% python3 -q
>>> import numpy as np
>>> from numpy import linalg as LA
>>> np.set_printoptions(suppress=True, linewidth=100)
>>> def rd(a):
...     return np.round(a, 2) + 0
... 
>>> F = np.array([[1, -1, 0, -2, 0, 2],
...     [2, 1, -1, 0, -2, 0],
...     [0, 2, 1, -1, 0, -2],
...     [-2, 0, 2, 1, -1, 0],
...     [0, -2, 0, 2, 1, -1],
...     [-1, 0, -2, 0, 2, 1]])
>>> def softmax(z):
...     e = np.exp(z - z.max(axis=-1, keepdims=True))
...     return e / e.sum(axis=-1, keepdims=True)
... 
>>> print(rd(softmax(F[2])))
[0.08 0.59 0.22 0.03 0.08 0.01]
>>> print(softmax(F).sum(axis=1))
[1. 1. 1. 1. 1. 1.]
>>> print(rd(softmax(10 * F[2])))
[0. 1. 0. 0. 0. 0.]
>>> S = F @ F.T / np.sqrt(6)
>>> print(rd(softmax(S)[2] @ F))
[ 0.    1.9   0.96 -0.92 -0.06 -1.88]
>>> print(rd(softmax(S)))
[[0.94 0.02 0.   0.   0.   0.02]
 [0.02 0.94 0.02 0.   0.   0.  ]
 [0.   0.02 0.94 0.02 0.   0.  ]
 [0.   0.   0.02 0.94 0.02 0.  ]
 [0.   0.   0.   0.02 0.94 0.02]
 [0.02 0.   0.   0.   0.02 0.94]]
>>> print(rd(softmax(S + np.triu(np.full(S.shape, -np.inf), 1))))
[[1.   0.   0.   0.   0.   0.  ]
 [0.02 0.98 0.   0.   0.   0.  ]
 [0.   0.02 0.97 0.   0.   0.  ]
 [0.   0.   0.02 0.97 0.   0.  ]
 [0.   0.   0.   0.02 0.97 0.  ]
 [0.02 0.   0.   0.   0.02 0.94]]
>>> print((F @ F)[0])
[ 1 -2 -7 -4  8  4]
>>> print(rd(np.sort(np.abs(np.fft.fft(F[0])))), rd(np.sort(LA.svd(F, compute_uv=False))))
[0.   2.   3.   3.   4.36 4.36] [0.   2.   3.   3.   4.36 4.36]
>>> print(F @ (-1.0) ** np.arange(6))
[ 2. -2.  2. -2.  2. -2.]
>>> print(np.allclose(F @ F.T, F.T @ F))
True
